$ python -q
>>> import numpy as np
>>> np.set_printoptions(precision=2, suppress=True, linewidth=140)
>>> def rd(a):
...     return np.round(a, 2) + 0
... 
>>> X = np.loadtxt("layer19.csv", delimiter=",")
>>> X
array([[ 1.6, -0.2, -0.2,  0.6,  1.2,  0.2, -0.3, -0.6, -2.4, -0.1, -0.9],
       [-0.9, -1.2,  0.8,  2.1,  1.1,  0.3,  0.2,  0.7, -0.2, -0.7,  0.6],
       [ 0.1, -0.6,  0.9,  0.7, -2.7,  1.3, -1.5,  0.3,  1.7, -1.8,  1.1],
       [-0.2, -1.3, -0.3, -1.7, -1.3,  0.3,  0.1, -0.2,  0.3,  1.2, -1. ],
       [-0.8, -1. , -1.6, -0.8,  0. ,  1. ,  0.1, -0.5, -0.8,  1.1, -1.9],
       [ 0.6, -0.3, -1.3, -0.8, -0.3, -1.4, -1.2, -1. ,  0.1, -1.6, -0.3],
       [-0.3, -0.3, -1.4, -1.4,  1.2,  2. , -2. ,  0. , -0.3, -0.8, -1.2],
       [-0.7, -0.4,  0.8,  0.7,  0. , -0.6, -0.1, -0.9, -1.1, -2.2, -1.4],
       [ 1.1, -0.3,  0.1, -1.8, -1.2, -0.5,  1.1, -0.3,  0.3,  0.7, -0.1],
       [ 1. ,  0.5,  0.9, -0.8, -0.7, -1.2, -0.4,  0.1, -1.4,  0.3, -0.8]])
>>> u = np.array([3, -3])
>>> print(rd(np.polyval(u, X[6])))
[-3.9 -3.9 -7.2 -7.2  0.6  3.  -9.  -3.  -3.9 -5.4 -6.6]
>>> rd(np.cross(X[6, :3], X[3, :3]))
array([-1.73,  0.19,  0.33])
>>> Y = X / np.linalg.norm(X, axis=1, keepdims=True)
>>> G = Y @ Y.T
>>> rd(np.degrees(np.arccos(np.clip(G[2, 7], -1, 1))))
np.float64(86.05)
>>> (G - 2 * np.eye(10)).round(6).argmax(axis=1)
array([9, 7, 1, 8, 3, 7, 4, 5, 3, 8])
>>> t3 = np.stack([X, -2 * X, X[::-1]])
>>> print(np.linalg.matrix_rank(t3.reshape(3, -1)))
2
>>> print(np.linalg.matrix_rank(t3))
[10 10 10]
>>> print((t3 @ X.T).shape)
(3, 10, 10)
>>> rd(np.linalg.norm(t3, axis=(1, 2)))
array([10.71, 21.42, 10.71])
>>> def softmax(z):
...     e = np.exp(z - z.max(axis=-1, keepdims=True))
...     return e / e.sum(axis=-1, keepdims=True)
... 
>>> print(rd(softmax(X).sum(axis=1)))
[1. 1. 1. 1. 1. 1. 1. 1. 1. 1.]
>>> rd(softmax(X[5] + 5))
array([0.26, 0.11, 0.04, 0.06, 0.11, 0.04, 0.04, 0.05, 0.16, 0.03, 0.11])
>>> rd(softmax(X[5]))
array([0.26, 0.11, 0.04, 0.06, 0.11, 0.04, 0.04, 0.05, 0.16, 0.03, 0.11])
>>> att = X @ X.T / np.sqrt(11)
>>> rd(softmax(att)[5] @ X)
array([ 0.38, -0.34, -0.76, -0.63, -0.26, -0.64, -0.92, -0.68, -0.16, -1.16, -0.52])
>>> A = np.load("test6.npy")
>>> rd(A)
array([[ 0.14,  0.07, -0.56, -0.04, -1.51,  0.94,  0.8 , -1.47,  0.32,  0.47, -1.11, -0.83, -0.48, -0.48],
       [ 0.14,  0.07, -0.65,  0.22,  1.53,  0.43, -0.2 ,  0.49,  0.83, -0.42, -0.84, -1.88,  0.68, -0.32],
       [-1.29, -0.62,  0.7 , -0.07, -0.48, -0.1 , -1.08, -0.35,  0.2 , -1.38, -0.92, -0.35, -0.5 ,  1.33],
       [-0.75, -0.01, -1.14,  0.09,  0.01, -1.11,  0.04, -0.56,  1.61, -0.1 ,  1.4 , -0.27, -0.97, -0.14],
       [ 1.57, -0.3 , -0.71,  1.  , -0.55, -0.58, -0.65,  0.03,  0.97, -0.82, -0.86,  1.14,  0.48, -0.06],
       [-0.75, -0.45, -0.32,  1.28,  0.38, -0.13,  0.34,  1.07, -0.48,  0.32, -1.02,  0.41, -1.68, -0.83],
       [-0.41, -1.25,  0.53,  0.82,  1.23,  1.04,  0.33, -1.26,  0.72,  0.59,  0.15,  0.95,  0.42,  0.24],
       [-0.07,  0.67,  0.06, -0.67,  0.42, -0.3 ,  2.14,  0.43,  0.74, -0.55, -0.78,  0.65, -0.08,  1.09],
       [ 1.29, -1.05, -0.07, -1.4 ,  1.  , -0.32, -0.05, -0.78, -0.6 , -0.58, -0.15, -0.04, -1.32, -0.28],
       [-0.14, -0.5 ,  0.5 , -0.64,  0.03, -1.64, -0.38, -0.03,  0.5 ,  1.88, -1.1 , -0.18,  0.42,  0.13],
       [ 0.27,  1.36,  1.96,  0.54,  0.35, -0.5 , -0.05, -0.73,  0.56, -0.47, -0.11, -0.14, -0.46, -1.12],
       [-1.09, -0.26, -0.16, -1.42, -0.16,  0.38, -0.22,  0.32,  0.55, -0.61, -0.39,  0.97,  0.68, -1.78],
       [ 0.75, -0.96,  1.11, -0.32, -0.76,  0.9 ,  0.08,  1.42,  1.33,  0.3 ,  0.56, -0.42, -0.66,  0.05],
       [-0.14, -1.47,  0.48,  0.62, -0.53, -1.08,  1.31, -0.04, -0.56, -0.85,  0.38, -0.78,  0.92, -0.64]])
>>> rng = np.random.default_rng(80)
>>> idx = rng.permutation(14)
>>> idx
array([13,  9,  1,  0, 12,  8,  6, 11,  4, 10,  7,  2,  3,  5])
>>> Y = A[idx][:, idx]
>>> rd(np.diag(Y))
array([-0.64,  1.88,  0.07,  0.14, -0.66, -0.6 ,  0.33,  0.97, -0.55, -0.11,  0.43,  0.7 ,  0.09, -0.13])
>>> idx = rng.permutation(14)
>>> Y = A[:, idx] * rng.choice([-1, 1], 14)
>>> rd(Y)
array([[-0.83,  0.14, -0.04,  0.07,  0.47, -0.48, -1.51, -0.8 ,  1.11, -0.94,  0.48,  0.56,  0.32,  1.47],
       [-1.88,  0.14,  0.22,  0.07, -0.42, -0.32,  1.53,  0.2 ,  0.84, -0.43, -0.68,  0.65,  0.83, -0.49],
       [-0.35, -1.29, -0.07, -0.62, -1.38,  1.33, -0.48,  1.08,  0.92,  0.1 ,  0.5 , -0.7 ,  0.2 ,  0.35],
       [-0.27, -0.75,  0.09, -0.01, -0.1 , -0.14,  0.01, -0.04, -1.4 ,  1.11,  0.97,  1.14,  1.61,  0.56],
       [ 1.14,  1.57,  1.  , -0.3 , -0.82, -0.06, -0.55,  0.65,  0.86,  0.58, -0.48,  0.71,  0.97, -0.03],
       [ 0.41, -0.75,  1.28, -0.45,  0.32, -0.83,  0.38, -0.34,  1.02,  0.13,  1.68,  0.32, -0.48, -1.07],
       [ 0.95, -0.41,  0.82, -1.25,  0.59,  0.24,  1.23, -0.33, -0.15, -1.04, -0.42, -0.53,  0.72,  1.26],
       [ 0.65, -0.07, -0.67,  0.67, -0.55,  1.09,  0.42, -2.14,  0.78,  0.3 ,  0.08, -0.06,  0.74, -0.43],
       [-0.04,  1.29, -1.4 , -1.05, -0.58, -0.28,  1.  ,  0.05,  0.15,  0.32,  1.32,  0.07, -0.6 ,  0.78],
       [-0.18, -0.14, -0.64, -0.5 ,  1.88,  0.13,  0.03,  0.38,  1.1 ,  1.64, -0.42, -0.5 ,  0.5 ,  0.03],
       [-0.14,  0.27,  0.54,  1.36, -0.47, -1.12,  0.35,  0.05,  0.11,  0.5 ,  0.46, -1.96,  0.56,  0.73],
       [ 0.97, -1.09, -1.42, -0.26, -0.61, -1.78, -0.16,  0.22,  0.39, -0.38, -0.68,  0.16,  0.55, -0.32],
       [-0.42,  0.75, -0.32, -0.96,  0.3 ,  0.05, -0.76, -0.08, -0.56, -0.9 ,  0.66, -1.11,  1.33, -1.42],
       [-0.78, -0.14,  0.62, -1.47, -0.85, -0.64, -0.53, -1.31, -0.38,  1.08, -0.92, -0.48, -0.56,  0.04]])
>>> left, _, Vt = np.linalg.svd(A.T @ Y)
>>> print(idx)
[11  0  3  1  9 13  4  6 10  5 12  2  8  7]
